% ipython --no-banner

In [1]: import numpy as np

In [2]: from numpy import linalg as LA

In [3]: np.set_printoptions(precision=2, suppress=True, linewidth=160, legacy="1.25")

In [4]: def rd(a):
   ...:     return np.round(a, 2) + 0
   ...: 

In [5]: A = np.load("dump.npy")

In [6]: print(A)
[[1 0 0 0 0]
 [0 0 0 1 0]
 [0 0 1 0 0]
 [0 0 0 0 1]
 [0 1 0 0 0]]

In [7]: f, g = A[0], A[2]

In [8]: print(f @ g)
0

In [9]: print(f @ f)
1

In [10]: p = (f @ g) / (f @ f) * f

In [11]: print(rd(LA.norm(f + g) ** 2 + LA.norm(f - g) ** 2))
4.0

In [12]: print(g - p)
[0. 0. 1. 0. 0.]

In [13]: print((g - p) @ f)
0.0

In [14]: print(LA.matrix_rank(np.outer(f, g)))
1

In [15]: print(LA.matrix_power(A, 2))
[[1 0 0 0 0]
 [0 0 0 0 1]
 [0 0 1 0 0]
 [0 1 0 0 0]
 [0 0 0 1 0]]

In [16]: print(A @ np.ones(5))
[1. 1. 1. 1. 1.]

In [17]: print(LA.matrix_power(A, 100))
[[1 0 0 0 0]
 [0 0 0 1 0]
 [0 0 1 0 0]
 [0 0 0 0 1]
 [0 1 0 0 0]]

In [18]: p = np.eye(5)[3]

In [19]: for _ in range(3):
    ...:     p = p @ A
    ...:     print(p.round(2))
    ...: 
[0. 0. 0. 0. 1.]
[0. 1. 0. 0. 0.]
[0. 0. 0. 1. 0.]

In [20]: M = np.array([[4, 5, 6, 7, 8],
    ...:     [9, 10, 11, 12, 13],
    ...:     [14, 15, 16, 17, 18],
    ...:     [19, 20, 21, 22, 23],
    ...:     [24, 25, 26, 27, 28],
    ...:     [29, 30, 31, 32, 33]])

In [21]: # null space of dimension 3

In [22]: B = M[0, 0] * M[1:] - np.outer(M[1:, 0], M[0])

In [23]: print(B)
[[   0   -5  -10  -15  -20]
 [   0  -10  -20  -30  -40]
 [   0  -15  -30  -45  -60]
 [   0  -20  -40  -60  -80]
 [   0  -25  -50  -75 -100]]

In [24]: print(LA.matrix_rank(B), LA.matrix_rank(M))
1 2

In [25]: print(np.flatnonzero(~B.round(6).any(axis=1)))
[]

In [26]: print(M[:, 0] / M[0, 0])
[1.   2.25 3.5  4.75 6.   7.25]

In [27]: gram = B.T @ B

In [28]: print(gram)
[[    0     0     0     0     0]
 [    0  1375  2750  4125  5500]
 [    0  2750  5500  8250 11000]
 [    0  4125  8250 12375 16500]
 [    0  5500 11000 16500 22000]]

In [29]: print(np.allclose(gram, gram.T))
True

In [30]: print((B @ B.T).shape)
(5, 5)

In [31]: w, V = LA.eigh(gram)

In [32]: print((w > 1e-8).sum(), (w < -1e-8).sum())
1 0

In [33]: print(np.abs(V[:, -1]).round(6).argmax())
4

In [34]: print(rd(V.T @ gram @ V))
[[    0.     0.     0.     0.     0.]
 [    0.     0.     0.     0.     0.]
 [    0.     0.     0.     0.     0.]
 [    0.     0.     0.     0.     0.]
 [    0.     0.     0.     0. 41250.]]

In [35]: print(rd(V.T @ V))
[[1. 0. 0. 0. 0.]
 [0. 1. 0. 0. 0.]
 [0. 0. 1. 0. 0.]
 [0. 0. 0. 1. 0.]
 [0. 0. 0. 0. 1.]]

In [36]: r = LA.matrix_rank(M)

In [37]: print(r)
2

In [38]: null = LA.svd(M)[2][r:].T

In [39]: print([int(LA.matrix_rank(M[:, :j + 1])) for j in range(5)])
[1, 2, 2, 2, 2]

In [40]: print([int(LA.matrix_rank(np.delete(M, i, axis=0))) for i in range(6)])
[2, 2, 2, 2, 2, 2]

In [41]: print(np.allclose(M[:-1].T @ LA.lstsq(M[:-1].T, M[-1])[0], M[-1]))
True

In [42]: print(rd(M @ LA.pinv(M) @ M))
[[ 4.  5.  6.  7.  8.]
 [ 9. 10. 11. 12. 13.]
 [14. 15. 16. 17. 18.]
 [19. 20. 21. 22. 23.]
 [24. 25. 26. 27. 28.]
 [29. 30. 31. 32. 33.]]

In [43]: print(LA.lstsq(M[:-1].T, M[-1])[2])
2

In [44]: print(np.unique(M.round(6), axis=0).shape)
(6, 5)

In [45]: arr = np.array([[9, -27, 6, -18],
    ...:     [9, -18, 6, -12],
    ...:     [-5, 15, -4, 12],
    ...:     [-5, 10, -4, 8]])

In [46]: print(arr)
[[  9 -27   6 -18]
 [  9 -18   6 -12]
 [ -5  15  -4  12]
 [ -5  10  -4   8]]

In [47]: left, sig, vt = LA.svd(arr, full_matrices=False)

In [48]: print(left.shape, sig.shape, vt.shape)
(4, 4) (4,) (4, 4)

In [49]: print(np.allclose(left * sig @ vt, arr))
True

In [50]: print(rd(sig / sig[0]))
[1.   0.07 0.04 0.  ]

In [51]: print(rd(left.T @ left))
[[1. 0. 0. 0.]
 [0. 1. 0. 0.]
 [0. 0. 1. 0.]
 [0. 0. 0. 1.]]

In [52]: print(rd(left.T @ arr @ vt.T))
[[48.54  0.    0.    0.  ]
 [ 0.    3.25  0.    0.  ]
 [ 0.    0.    1.85  0.  ]
 [ 0.    0.    0.    0.12]]

In [53]: print(rd(np.cumsum(sig ** 2) / np.sum(sig ** 2)))
[0.99 1.   1.   1.  ]

In [54]: print(np.abs(left[:, 0]).round(6).argmax())
0

In [55]: print(rd(np.sqrt((sig ** 2).sum())), rd(LA.norm(arr)))
48.68 48.68

In [56]: rng = np.random.default_rng(595716)

In [57]: ang = np.sort(rng.uniform(-2, 2, 25))

In [58]: J = np.c_[ang, ang ** 2, ang ** 3] @ np.array([[-6, 0, 7, 8, 2, 9, -6],
    ...:     [0, -2, 3, 9, -5, -4, -2],
    ...:     [-4, -8, -3, 5, 0, -8, -9]])

In [59]: print(rd(J))
[[ 32.26  37.25  13.25 -13.4  -18.96  15.26  53.22]
 [ 31.72  36.41  12.85 -13.12 -18.71  14.61  52.19]
 [ 25.3   26.62   8.29  -9.91 -15.66   7.39  40.06]
 [ 23.67  24.22   7.17  -9.16 -14.85   5.69  37.04]
 [ 12.16   8.51   0.04  -4.64  -8.4   -3.96  16.56]
 [  9.33   5.27  -1.29  -3.82  -6.55  -5.24  11.93]
 [  7.9    3.8   -1.83  -3.45  -5.56  -5.58   9.7 ]
 [  4.8    1.22  -2.47  -2.72  -3.26  -5.27   5.26]
 [  3.3    0.41  -2.33  -2.31  -2.09  -4.34   3.39]
 [  1.61   0.    -1.55  -1.55  -0.84  -2.44   1.56]
 [  1.12  -0.02  -1.16  -1.19  -0.53  -1.72   1.08]
 [  0.35  -0.01  -0.4   -0.44  -0.13  -0.53   0.34]
 [ -0.18   0.     0.21   0.25   0.06   0.27  -0.18]
 [ -1.48  -0.22   1.8    2.49   0.19   1.81  -1.67]
 [ -2.78  -0.92   3.21   5.24  -0.03   2.48  -3.49]
 [ -3.4   -1.42   3.79   6.65  -0.22   2.51  -4.47]
 [ -4.22  -2.19   4.45   8.55  -0.51   2.33  -5.84]
 [ -5.03  -3.08   5.02  10.46  -0.83   1.94  -7.28]
 [ -5.07  -3.13   5.04  10.56  -0.84   1.92  -7.35]
 [ -5.34  -3.45   5.21  11.18  -0.95   1.75  -7.84]
 [ -5.67  -3.84   5.4   11.96  -1.09   1.53  -8.45]
 [ -9.02  -8.49   6.75  19.75  -2.56  -1.78 -14.99]
 [-12.77 -14.45   7.43  28.23  -4.22  -6.79 -22.78]
 [-15.04 -18.29   7.57  33.24  -5.2  -10.21 -27.62]
 [-19.86 -26.75   7.41  43.6   -7.2  -18.01 -38.09]]

In [60]: Xs = J - J.mean(axis=0)

In [61]: left, sig, vt = LA.svd(Xs, full_matrices=False)

In [62]: print((np.sign(left[:, 0]) == np.sign(left[0, 0])).astype(int))
[1 1 1 1 1 1 1 1 1 0 0 0 0 0 0 0 0 0 0 0 0 0 0 0 0]

In [63]: print(rd(sig ** 2 / (sig ** 2).sum()))
[0.92 0.06 0.02 0.   0.   0.   0.  ]

In [64]: print(np.searchsorted(np.cumsum(sig ** 2) / (sig ** 2).sum(), 0.9) + 1)
1

In [65]: print(rd(Xs.mean(axis=0)))
[0. 0. 0. 0. 0. 0. 0.]

In [66]: print(np.abs(vt[0]).argmax())
6

In [67]: print(np.abs(np.diag(LA.qr(J)[1])) > 1e-9)
[ True  True  True False False False False]

In [68]: print(np.allclose(J[:-1].T @ LA.lstsq(J[:-1].T, J[-1])[0], J[-1]))
True

In [69]: print(rd(np.trace(LA.pinv(J) @ J)))
3.0

In [70]: K = np.abs(np.array([[-2, 1, 0, 1, 0, -2, 1, 2],
    ...:     [-1, 1, -2, 0, 2, 2, 2, 1],
    ...:     [1, 2, 0, -1, 1, 1, 0, 1],
    ...:     [1, -1, 0, 0, -2, -1, -1, -2],
    ...:     [1, -1, -1, 1, 2, -2, 1, 2],
    ...:     [-1, -1, 2, -2, 1, 2, 1, 0],
    ...:     [0, -1, -2, -1, -1, -1, 0, 2],
    ...:     [2, 0, -2, 1, -2, 1, -1, 0]])) + np.eye(8)

In [71]: K = K / K.sum(axis=1, keepdims=True)

In [72]: print(rd(K))
[[0.3  0.1  0.   0.1  0.   0.2  0.1  0.2 ]
 [0.08 0.17 0.17 0.   0.17 0.17 0.17 0.08]
 [0.12 0.25 0.12 0.12 0.12 0.12 0.   0.12]
 [0.11 0.11 0.   0.11 0.22 0.11 0.11 0.22]
 [0.08 0.08 0.08 0.08 0.25 0.17 0.08 0.17]
 [0.09 0.09 0.18 0.18 0.09 0.27 0.09 0.  ]
 [0.   0.11 0.22 0.11 0.11 0.11 0.11 0.22]
 [0.2  0.   0.2  0.1  0.2  0.1  0.1  0.1 ]]

In [73]: # rows sum to 1

In [74]: B = J / np.sqrt((J ** 2).mean(axis=1, keepdims=True))

In [75]: print(rd(B[24]))
[-0.75 -1.01  0.28  1.65 -0.27 -0.68 -1.44]

In [76]: print(LA.matrix_rank(B) == LA.matrix_rank(J))
True

In [77]: print(LA.matrix_rank(J - J.mean(axis=1, keepdims=True)))
3

In [78]: t3 = np.stack([K, 5 * K, K[::-1]])

In [79]: print(LA.matrix_rank(t3))
[8 8 8]

In [80]: print(rd(np.einsum("bij,cij->bc", t3, t3)))
[[ 1.32  6.58  1.05]
 [ 6.58 32.91  5.23]
 [ 1.05  5.23  1.32]]

In [81]: print(rd(LA.det(t3)))
[ 0.   -1.25  0.  ]

In [82]: data = np.tril(np.array([[1, 2, 1], [1, 1, 2], [1, 0, 2]]), -1) + np.eye(3, dtype=int)

In [83]: print(data)
[[1 0 0]
 [1 1 0]
 [1 0 1]]

In [84]: # triangular

In [85]: gram = data.T @ data

In [86]: print(gram)
[[3 1 1]
 [1 1 0]
 [1 0 1]]

In [87]: print(np.diag(gram))
[3 1 1]

In [88]: print(np.trace(gram), (data ** 2).sum())
5 5

In [89]: w, V = LA.eig(data)

In [90]: print(rd(np.sort(LA.eigvals(data.T))))
[1. 1. 1.]

In [91]: print(rd(np.sort(LA.eigvals(LA.inv(data)))))
[1. 1. 1.]

In [92]: print(np.prod(w))
1.0

In [93]: print(data @ V[:, 0] - w[0] * V[:, 0])
[0. 0. 0.]

In [94]: r = LA.matrix_rank(J)

In [95]: print(r)
3

In [96]: null = LA.svd(J)[2][r:].T

In [97]: print([int(LA.matrix_rank(J[:i])) for i in range(1, len(J) + 1)])
[1, 2, 3, 3, 3, 3, 3, 3, 3, 3, 3, 3, 3, 3, 3, 3, 3, 3, 3, 3, 3, 3, 3, 3, 3]

In [98]: print([int(LA.matrix_rank(J[:, :j + 1])) for j in range(7)])
[1, 2, 3, 3, 3, 3, 3]

In [99]: print(LA.matrix_rank(J.T @ J), LA.matrix_rank(J @ J.T))
3 3

In [100]: print(np.allclose(J @ null, 0))
True

In [101]: print(rd(null @ null.T))
[[ 0.74 -0.14  0.02  0.07  0.2   0.16 -0.32]
 [-0.14  0.74 -0.15  0.07  0.05 -0.25 -0.29]
 [ 0.02 -0.15  0.68 -0.33  0.12 -0.28 -0.04]
 [ 0.07  0.07 -0.33  0.34  0.28  0.05  0.16]
 [ 0.2   0.05  0.12  0.28  0.66 -0.23  0.19]
 [ 0.16 -0.25 -0.28  0.05 -0.23  0.32 -0.02]
 [-0.32 -0.29 -0.04  0.16  0.19 -0.02  0.52]]

In [102]: B = LA.inv(data)

In [103]: print(rd(LA.det(data) * LA.det(B)))
1.0

In [104]: print(data @ B)
[[1. 0. 0.]
 [0. 1. 0.]
 [0. 0. 1.]]

In [105]: print(rd(LA.cond(data)))
3.73

In [106]: print(B)
[[ 1.  0.  0.]
 [-1.  1.  0.]
 [-1.  0.  1.]]

In [107]: left, sig, vt = LA.svd(J)

In [108]: V = vt[:(sig > 1e-8).sum()]

In [109]: x = J[11] + -2 * J[5] + rng.integers(2) * np.eye(7)[1]

In [110]: print(rd(x))
[-18.31  -9.54   2.18   7.2   12.97   9.94 -23.52]

In [111]: print(np.allclose(V.T @ V @ x, x))
False

In [112]: print(rd(LA.norm(x - V.T @ V @ x)))
0.86

In [113]: F = np.load("a.npy")

In [114]: print(F)
[[-1.    0.82 -0.95  0.84 -0.89  1.  ]
 [ 0.25 -0.66  0.79  0.98 -0.43 -1.  ]
 [-0.96  0.91 -0.93  0.08 -0.88  0.99]
 [ 0.58  1.   -0.89  0.42 -0.98  0.99]
 [-0.48  0.88 -0.59  0.16 -0.54  1.  ]
 [ 1.   -0.85  0.9  -0.94  0.86 -1.  ]
 [ 0.82  0.64 -0.07 -0.59 -0.05  0.6 ]
 [ 0.59 -0.59 -0.47 -1.    0.83 -0.8 ]
 [ 0.86 -0.69  0.88  0.86  0.31 -0.98]
 [-0.9  -0.29 -0.65 -0.14 -0.43 -0.78]
 [ 1.   -0.77  0.91 -0.8   0.81 -1.  ]
 [ 0.3   0.63  0.02  0.65 -0.52  0.6 ]
 [-0.98  0.74 -0.92 -0.64 -0.4   1.  ]
 [-0.73  0.97 -0.96 -0.97 -0.52  1.  ]
 [-0.31 -0.16  0.2   0.78 -0.35 -0.64]
 [-0.92 -0.95  0.8   0.99  0.05 -0.99]
 [-0.74  0.64 -0.12  0.99 -0.93 -0.25]
 [ 0.48 -0.1   0.65  0.94 -0.41 -0.86]
 [ 0.94 -0.99  0.79 -0.99  0.98 -1.  ]
 [ 0.79  0.75 -0.26 -0.79  0.05  0.93]]

In [115]: ang = np.radians(36)

In [116]: Rm = np.eye(6)

In [117]: Rm[3, 3] = Rm[2, 2] = np.cos(ang)

In [118]: Rm[3, 2], Rm[2, 3] = -np.sin(ang), np.sin(ang)

In [119]: print(rd(Rm))
[[ 1.    0.    0.    0.    0.    0.  ]
 [ 0.    1.    0.    0.    0.    0.  ]
 [ 0.    0.    0.81  0.59  0.    0.  ]
 [ 0.    0.   -0.59  0.81  0.    0.  ]
 [ 0.    0.    0.    0.    1.    0.  ]
 [ 0.    0.    0.    0.    0.    1.  ]]

In [120]: B = F @ Rm.T

In [121]: print(rd(np.abs(B - F).max(axis=0)))
[0.   0.   0.73 0.75 0.   0.  ]

In [122]: print(np.allclose(F @ F.T, B @ B.T))
True

In [123]: print(rd(B))
[[-1.    0.82 -0.27  1.24 -0.89  1.  ]
 [ 0.25 -0.66  1.22  0.33 -0.43 -1.  ]
 [-0.96  0.91 -0.71  0.61 -0.88  0.99]
 [ 0.58  1.   -0.47  0.86 -0.98  0.99]
 [-0.48  0.88 -0.38  0.48 -0.54  1.  ]
 [ 1.   -0.85  0.18 -1.29  0.86 -1.  ]
 [ 0.82  0.64 -0.4  -0.44 -0.05  0.6 ]
 [ 0.59 -0.59 -0.97 -0.53  0.83 -0.8 ]
 [ 0.86 -0.69  1.22  0.18  0.31 -0.98]
 [-0.9  -0.29 -0.61  0.27 -0.43 -0.78]
 [ 1.   -0.77  0.27 -1.18  0.81 -1.  ]
 [ 0.3   0.63  0.4   0.51 -0.52  0.6 ]
 [-0.98  0.74 -1.12  0.02 -0.4   1.  ]
 [-0.73  0.97 -1.35 -0.22 -0.52  1.  ]
 [-0.31 -0.16  0.62  0.51 -0.35 -0.64]
 [-0.92 -0.95  1.23  0.33  0.05 -0.99]
 [-0.74  0.64  0.48  0.87 -0.93 -0.25]
 [ 0.48 -0.1   1.08  0.38 -0.41 -0.86]
 [ 0.94 -0.99  0.06 -1.27  0.98 -1.  ]
 [ 0.79  0.75 -0.67 -0.49  0.05  0.93]]

In [124]: print(rd(LA.det(Rm)), rd(np.trace(Rm)))
1.0 5.62

In [125]: z = B[:, 3] > np.median(B[:, 3])

In [126]: f = B[z].mean(axis=0) - B[~z].mean(axis=0)

In [127]: print((((B - B.mean(axis=0)) @ f > 0) == z).mean())
0.85

In [128]: z = rng.permutation(3)

In [129]: print(z)
[1 0 2]

In [130]: B = data[z][:, z]

In [131]: print(B)
[[1 1 0]
 [0 1 0]
 [0 1 1]]

In [132]: print(np.allclose(B, data))
False

In [133]: print(np.diag(B))
[1 1 1]

In [134]: x = np.array([3, -8, -4, 4, -3, 1])

In [135]: y = F @ x

In [136]: c, lr = np.zeros(6), 1 / LA.norm(F, 2) ** 2

In [137]: for i in range(12):
     ...:     c -= lr * F.T @ (F @ c - y)
     ...:     if i % 2 == 0: print(i, round(LA.norm(F @ c - y), 2))
     ...: 
0 10.99
2 8.07
4 7.3
6 6.9
8 6.59
10 6.31

In [138]: print(rd(LA.cond(F)))
13.98
